$ python -q
>>> import numpy as np
>>> np.set_printoptions(precision=4, suppress=True, linewidth=100, legacy="1.25")
>>> tidy = lambda a: np.round(a, 4) + 0
>>> M = np.load("mat.npy")
>>> M
array([[0, 1, 0],
       [1, 0, 0],
       [0, 0, 1]])
>>> w, evecs = np.linalg.eigh(M)
>>> np.unique(w.round(6) + 0, return_counts=True)[1]
array([1, 2])
>>> tidy(np.linalg.eigvalsh(M + 5 * np.eye(3)))
array([4., 6., 6.])
>>> tidy(evecs.T @ M @ evecs)
array([[-1.,  0.,  0.],
       [ 0.,  1.,  0.],
       [ 0.,  0.,  1.]])
>>> tidy(np.linalg.svd(M, compute_uv=False))
array([1., 1., 1.])
>>> w
array([-1.,  1.,  1.])
>>> out = np.array([[3, 3, 2], [0, 3, 1], [3, 1, 1]])
>>> np.linalg.matrix_rank(np.vstack([M, out.T]))
3
>>> np.einsum("ik,kj->ji", M, out)
array([[0, 3, 3],
       [3, 3, 1],
       [1, 2, 1]])
>>> np.einsum("ij,ij->i", M, M)
array([1, 1, 1])
>>> np.einsum("ij->j", M)
array([1, 1, 1])
>>> rng = np.random.default_rng(504166)
>>> labels = rng.permutation(3)
>>> out = M[:, labels] * rng.choice([-1, 1], 3)
>>> out
array([[ 0,  0, -1],
       [ 0,  1,  0],
       [ 1,  0,  0]])
>>> left, _, VT = np.linalg.svd(M.T @ out)
>>> left @ VT
array([[ 0.,  1.,  0.],
       [ 0.,  0., -1.],
       [ 1.,  0.,  0.]])
>>> tidy(np.linalg.lstsq(M, out)[0])
array([[ 0.,  1.,  0.],
       [ 0.,  0., -1.],
       [ 1.,  0.,  0.]])
>>> labels
array([2, 0, 1])
>>> E = np.load("out9.npy")
>>> tidy(E)
array([[ 0.0454, -0.0354,  0.2051],
       [-0.0354,  0.9987,  0.0076],
       [ 0.2051,  0.0076,  0.9559]])
>>> [round(float(x), 4) for x in np.linalg.svd(E, compute_uv=False)[:3]]
[1.0, 1.0, 0.0]
>>> np.linalg.cond(E) > 100
True
>>> tidy(np.linalg.norm(E, 2) / np.linalg.norm(E))
0.7071
>>> np.linalg.matrix_rank(E, rtol=0.1)
2
>>> np.argsort(-np.linalg.norm(E, axis=0).round(6), kind="stable")[:3]
array([1, 2, 0])
>>> out = E + rng.integers(-2, 3, (3, 2)) @ rng.integers(-2, 3, (2, 3))
>>> tidy(out)
array([[-3.9546, -0.0354, -5.7949],
       [ 3.9646,  6.9987,  0.0076],
       [ 4.2051,  6.0076,  0.9559]])
>>> out - E
array([[-4.,  0., -6.],
       [ 4.,  6.,  0.],
       [ 4.,  6.,  0.]])
>>> J = np.array([[-3, 2, -1], [2, -2, -3], [1, -1, -2]])
>>> x0 = np.array([4, 4, 8])
>>> rhs = J @ x0
>>> rhs
array([-12, -24, -16])
>>> tidy(np.linalg.solve(J, J[:, 2]))
array([0., 0., 1.])
>>> tidy(np.linalg.solve(J, rhs))
array([4., 4., 8.])
>>> tidy(np.linalg.solve(J, rhs + J[:, 1]))
array([4., 5., 8.])
